% python3 -q
>>> import numpy as np
>>> from numpy import linalg as LA
>>> np.set_printoptions(suppress=True, linewidth=200)
>>> A = np.load("a.npy")
>>> A
array([[ -2,  -2,  -2,  -2,  -2],
       [ -2,  -4,  -4,  -4,  -4],
       [ -2,  -4,  -6,  -6,  -6],
       [ -2,  -4,  -6,  -8,  -8],
       [ -2,  -4,  -6,  -8, -10]])
>>> evals, V = LA.eigh(A)
>>> x0 = np.array([9, 1, 0, 9, 3])
>>> np.round(V * np.abs(evals) @ V.T, 2)
array([[ 2.,  2.,  2.,  2.,  2.],
       [ 2.,  4.,  4.,  4.,  4.],
       [ 2.,  4.,  6.,  6.,  6.],
       [ 2.,  4.,  6.,  8.,  8.],
       [ 2.,  4.,  6.,  8., 10.]])
>>> hat = np.triu(np.array([[1, -2, 2, 1, 1],
...     [3, -1, 3, 1, 2],
...     [-3, -3, 2, 0, 3],
...     [3, -1, 0, 0, 1],
...     [-1, 2, -2, -3, 3]]), 1) + np.eye(5)
>>> B = hat @ A @ LA.inv(hat)
>>> np.round(np.poly(B), 2)
array([  1.,  30., 140., 224., 144.,  32.])
>>> hat @ A - A @ hat
array([[ -4., -12.,  -6., -16.,  -8.],
       [-12., -28., -20., -36., -20.],
       [ -6., -16.,  -2., -18.,   4.],
       [ -2.,  -8.,  10.,  -2.,  26.],
       [  0.,  -4.,  16.,   6.,  36.]])
>>> np.trace(B), np.trace(A)
(np.float64(-30.0), np.int64(-30))
>>> np.round(LA.det(B), 2)
np.float64(-32.0)
>>> LA.matrix_rank(B)
np.int64(5)
>>> W2 = np.array([[2, -4, 3, 5], [4, -2, -4, 1], [-1, 5, 2, 0], [5, 5, 3, -3]])
>>> rng = np.random.default_rng(5369)
>>> W0 = (rng.random((20, 4)) < 0.25) @ W2
>>> W0
array([[ 6,  6,  8,  2],
       [ 2, -4,  3,  5],
       [ 0,  0,  0,  0],
       [ 0,  0,  0,  0],
       [ 4, -2, -4,  1],
       [ 2, -4,  3,  5],
       [ 3,  3, -2,  1],
       [ 4, 10,  5, -3],
       [ 0,  0,  0,  0],
       [-1,  5,  2,  0],
       [ 0,  0,  0,  0],
       [ 7,  1,  6,  2],
       [ 4, -2, -4,  1],
       [ 5,  5,  3, -3],
       [ 0,  0,  0,  0],
       [ 4, -2, -4,  1],
       [ 0,  0,  0,  0],
       [ 0,  0,  0,  0],
       [ 0,  0,  0,  0],
       [ 0,  0,  0,  0]])
>>> labels = rng.permutation(4)
>>> B = W0[:, labels] * rng.choice([-1, 1], 4)
>>> B
array([[ 8, -2, -6,  6],
       [ 3, -5, -2, -4],
       [ 0,  0,  0,  0],
       [ 0,  0,  0,  0],
       [-4, -1, -4, -2],
       [ 3, -5, -2, -4],
       [-2, -1, -3,  3],
       [ 5,  3, -4, 10],
       [ 0,  0,  0,  0],
       [ 2,  0,  1,  5],
       [ 0,  0,  0,  0],
       [ 6, -2, -7,  1],
       [-4, -1, -4, -2],
       [ 3,  3, -5,  5],
       [ 0,  0,  0,  0],
       [-4, -1, -4, -2],
       [ 0,  0,  0,  0],
       [ 0,  0,  0,  0],
       [ 0,  0,  0,  0],
       [ 0,  0,  0,  0]])
>>> left, _, VT = LA.svd(W0.T @ B)
>>> labels
array([2, 3, 0, 1])
>>> np.round(left @ VT, 2) + 0
array([[ 0.,  0., -1.,  0.],
       [ 0.,  0.,  0.,  1.],
       [ 1.,  0.,  0.,  0.],
       [ 0., -1.,  0.,  0.]])
>>> feats = np.load("data.npy")
>>> feats
array([[-1.,  0.,  0., -2.],
       [ 0., -1.,  0.,  0.],
       [ 0.,  0., -1.,  0.],
       [-2.,  0.,  0., -1.]])
>>> evals, V = LA.eigh(feats)
>>> np.round(LA.svd(feats, compute_uv=False), 2)
array([3., 1., 1., 1.])
>>> np.abs(V[:, -1]).round(6).argmax()
np.int64(0)
>>> q, Rm = LA.qr(feats)
>>> np.round(q.T @ q, 2) + 0
array([[1., 0., 0., 0.],
       [0., 1., 0., 0.],
       [0., 0., 1., 0.],
       [0., 0., 0., 1.]])
>>> round(float(abs(Rm[0, 0])), 2), round(LA.norm(feats[:, 0]), 2)
(2.24, np.float64(2.24))
>>> np.round(np.abs(np.diag(Rm)), 2)
array([2.24, 1.  , 1.  , 1.34])
>>> Rm.round(2)
array([[ 2.24,  0.  ,  0.  ,  1.79],
       [ 0.  , -1.  ,  0.  ,  0.  ],
       [ 0.  ,  0.  , -1.  ,  0.  ],
       [ 0.  ,  0.  ,  0.  ,  1.34]])
>>> arr = np.loadtxt("x.csv", delimiter=",")
>>> arr
array([[ 0.07, -0.24, -0.37, -0.35],
       [ 2.34, -5.98,  0.57, -1.15],
       [ 4.73, -8.91, -1.32, -1.31],
       [ 1.39, -1.87, -0.23,  0.68],
       [-2.47,  2.5 ,  0.81, -1.91],
       [-0.33, -2.33,  4.01,  0.52],
       [ 5.12, -8.95, -1.01, -0.08],
       [ 1.53, -2.17, -0.59,  0.27],
       [-4.39,  6.68,  2.84,  1.06],
       [-3.42,  5.84,  1.57,  0.66],
       [ 1.8 , -4.11,  1.42,  0.54],
       [ 0.69, -1.03,  1.1 ,  1.04],
       [-3.34,  4.12,  4.02,  1.34],
       [-2.87,  7.7 , -0.18,  2.45],
       [ 2.7 , -5.83,  1.28,  0.41],
       [ 5.9 , -9.69, -2.4 , -0.55],
       [-4.41,  6.94,  3.25,  1.53],
       [-1.06, -1.06,  3.38, -0.16],
       [-1.39, -0.17,  5.01,  1.43]])
>>> x0 = np.array([4, 1, -4, -1])
>>> rhs = arr @ x0
>>> np.round(LA.pinv(arr) @ arr, 2) + 0
array([[1., 0., 0., 0.],
       [0., 1., 0., 0.],
       [0., 0., 1., 0.],
       [0., 0., 0., 1.]])
>>> np.round(LA.solve(arr.T @ arr, arr.T @ rhs), 2)
array([ 4.,  1., -4., -1.])
>>> rhs = rhs + 0.05 * rng.normal(size=19)
>>> rhs.round(2)
array([  1.84,   2.24,  16.53,   3.98,  -8.73, -20.19,  15.65,   6.04, -23.21, -14.72,  -3.16,  -3.75, -26.74,  -5.55,  -0.6 ,  24.1 , -25.14, -18.65, -27.22])
>>> b, *_ = LA.lstsq(arr, rhs)
>>> b.round(2)
array([ 3.69,  0.84, -4.14, -0.86])
>>> [round(float(LA.norm(LA.solve(arr.T @ arr + lam * np.eye(4), arr.T @ rhs))), 2) for lam in (0, 1, 10, 100)]
[5.67, 5.22, 4.8, 2.9]
>>> round(LA.norm(rhs - arr @ b), 2)
np.float64(0.18)
>>> X = np.array([[-4, 4, -9, 6, 4],
...     [-9, -2, 1, -1, -7],
...     [1, 6, -5, -2, 4],
...     [8, 1, 7, 7, -1],
...     [1, -3, 7, -7, -6]])
>>> X
array([[-4,  4, -9,  6,  4],
       [-9, -2,  1, -1, -7],
       [ 1,  6, -5, -2,  4],
       [ 8,  1,  7,  7, -1],
       [ 1, -3,  7, -7, -6]])
>>> labels = rng.permutation(5)
>>> B = X[:, labels] * rng.choice([-1, 1], 5)
>>> B
array([[ 9, -6, -4,  4, -4],
       [-1,  1,  2, -7, -9],
       [ 5,  2, -6,  4,  1],
       [-7, -7, -1, -1,  8],
       [-7,  7,  3, -6,  1]])
>>> left, _, VT = LA.svd(X.T @ B)
>>> labels
array([2, 3, 1, 4, 0])
>>> np.round(left @ VT, 2) + 0
array([[ 0.,  0.,  0.,  0.,  1.],
       [ 0.,  0., -1.,  0.,  0.],
       [-1.,  0.,  0.,  0.,  0.],
       [ 0., -1.,  0.,  0.,  0.],
       [ 0.,  0.,  0.,  1.,  0.]])
>>> np.round(LA.lstsq(X, B)[0], 2) + 0
array([[ 0.,  0.,  0.,  0.,  1.],
       [ 0.,  0., -1.,  0.,  0.],
       [-1.,  0.,  0.,  0.,  0.],
       [ 0., -1.,  0.,  0.,  0.],
       [ 0.,  0.,  0.,  1.,  0.]])
>>> K = np.loadtxt("layer7.csv", delimiter=",")
>>> K
array([[-4.,  2.],
       [ 2., -1.],
       [ 0.,  0.],
       [-4.,  2.]])
>>> rank = LA.matrix_rank(K)
>>> rank
np.int64(1)
>>> N = LA.svd(K)[2][rank:].T
>>> [int(LA.matrix_rank(K[:i])) for i in range(1, len(K) + 1)]
[1, 1, 1, 1]
>>> [int(LA.matrix_rank(K[:, :j + 1])) for j in range(2)]
[1, 1]
>>> np.allclose(K @ N, 0)
True
>>> [int(LA.matrix_rank(np.delete(K, i, axis=0))) for i in range(4)]
[1, 1, 1, 1]
>>> N[:, 0] / N[np.abs(N[:, 0]).round(6).argmax(), 0]
array([0.5, 1. ])
>>> LA.matrix_rank(K.T @ K), LA.matrix_rank(K @ K.T)
(np.int64(1), np.int64(1))
>>> np.argsort(-LA.norm(K, axis=0).round(6), kind="stable")[:3]
array([0, 1])
>>> LA.matrix_rank(K, rtol=0.1)
np.int64(1)
>>> round(LA.norm(K, 2) / LA.norm(K), 2)
np.float64(1.0)
>>> [round(float(x), 2) for x in LA.svd(K, compute_uv=False)[:3]]
[6.71, 0.0]
>>> w1 = np.array([[-1, 3, 0, -3, -3], [0, 0, -1, -2, -2]])
>>> b = np.array([-3, 0, -1, -3, 0])
>>> H = np.maximum(K @ w1 + b, 0)
>>> (H > 0).mean(axis=0)
array([0.5 , 0.25, 0.  , 0.5 , 0.5 ])
>>> (H > 0).astype(int)
array([[1, 0, 0, 1, 1],
       [0, 1, 0, 0, 0],
       [0, 0, 0, 0, 0],
       [1, 0, 0, 1, 1]])
>>> LA.matrix_rank(H)
np.int64(2)
>>> W2 = np.array([[2, 1, -5], [4, 0, -1], [3, 2, 2], [2, 4, -3], [-5, 3, 3]])
>>> w1 @ W2
array([[ 19, -22,   2],
       [  3, -16,  -2]])
>>> H @ W2
array([[-28.,  45.,   4.],
       [ 24.,   0.,  -6.],
       [  0.,   0.,   0.],
       [-28.,  45.,   4.]])
>>> E = np.array([[5, 0, 5, 3], [1, 5, 2, 4], [2, 2, 4, 2], [0, 1, 3, 1]])
>>> E
array([[5, 0, 5, 3],
       [1, 5, 2, 4],
       [2, 2, 4, 2],
       [0, 1, 3, 1]])
>>> (E + E.T) / 2
array([[5. , 0.5, 3.5, 1.5],
       [0.5, 5. , 2. , 2.5],
       [3.5, 2. , 4. , 2.5],
       [1.5, 2.5, 2.5, 1. ]])
>>> E @ E
array([[35, 13, 54, 28],
       [14, 33, 35, 31],
       [20, 20, 36, 24],
       [ 7, 12, 17, 11]])
>>> np.allclose(E, E.T)
False
>>> np.trace(E)
np.int64(15)
>>> (E - E.T) / 2
array([[ 0. , -0.5,  1.5,  1.5],
       [ 0.5,  0. ,  0. ,  1.5],
       [-1.5,  0. ,  0. , -0.5],
       [-1.5, -1.5,  0.5,  0. ]])
>>> assert E == E.T
Traceback (most recent call last):
  File "<python-input-87>", line 1, in <module>
    assert E == E.T
           ^^^^^^^^
ValueError: The truth value of an array with more than one element is ambiguous. Use a.any() or a.all()
>>> gram = E.T @ E
>>> LA.matrix_rank(gram)
np.int64(4)
>>> np.allclose(gram, gram.T)
True
>>> np.round(LA.eigvalsh(gram)[::-1], 2)
array([114.44,  24.75,   4.6 ,   0.21])
>>> np.trace(gram), (E ** 2).sum()
(np.int64(144), np.int64(144))
>>> hat = np.triu(np.array([[5, 1, -1, -9], [-3, -6, 5, -7], [-1, -6, -3, 4], [-5, -8, -7, 6]]), 1) + np.eye(4)
>>> B = hat @ E @ LA.inv(hat)
>>> B
array([[   4.,  -10.,   30., -158.],
       [  11.,   -3.,   27.,  -23.],
       [   2.,    4.,   -2.,   60.],
       [   0.,    1.,   -2.,   16.]])
>>> hat @ E - E @ hat
array([[ -1., -11., -24.,  18.],
       [ 10.,   2., -25.,  39.],
       [  0.,   2.,   4.,  20.],
       [  0.,   0.,  -5.,  -5.]])
>>> LA.matrix_rank(B)
np.int64(4)
>>> [round(float(x), 2) for x in LA.svd(B, compute_uv=False)[:3]]
[174.79, 26.45, 0.95]
>>> np.argsort(-LA.norm(B, axis=0).round(6), kind="stable")[:3]
array([3, 2, 0])
>>> LA.cond(B) > 100
np.True_
>>> m1 = np.load("m.npy")
>>> m1
array([[1.  , 0.2 , 0.04],
       [0.2 , 1.  , 0.2 ],
       [0.04, 0.2 , 1.  ]])
>>> blk = np.stack([X, -2 * X, X[::-1]])
>>> np.round(LA.det(blk), 2)
array([ -6725., 215200.,  -6725.])
>>> LA.matrix_rank(blk.reshape(3, -1))
np.int64(2)
>>> np.einsum("bij,cij->bc", blk, blk)
array([[  691, -1382,  -342],
       [-1382,  2764,   684],
       [ -342,   684,   691]])
>>> np.round(LA.matrix_power(m1, 3), 2)
array([[1.13, 0.64, 0.24],
       [0.64, 1.24, 0.64],
       [0.24, 0.64, 1.13]])
>>> (m1 + m1.T) / 2
array([[1.  , 0.2 , 0.04],
       [0.2 , 1.  , 0.2 ],
       [0.04, 0.2 , 1.  ]])
>>> np.round(m1 @ m1, 2)
array([[1.04, 0.41, 0.12],
       [0.41, 1.08, 0.41],
       [0.12, 0.41, 1.04]])
>>> np.round(np.sort(np.abs(LA.eigvals(m1))), 2)
array([0.74, 0.96, 1.3 ])
>>> x0 = np.array([3, 1, 3, 3])
>>> rhs = E @ x0
>>> b, lr = np.zeros(4), 1 / LA.norm(E, 2) ** 2
>>> for i in range(150):
...     b -= lr * E.T @ (E @ b - rhs)
...     if i % 50 == 0: print(i, round(LA.norm(E @ b - rhs), 2))
... 
0 3.47
50 0.3
100 0.18
>>> np.round(LA.cond(E), 2)
np.float64(23.49)
>>> b.round(2)
array([3.15, 1.18, 3.  , 2.73])
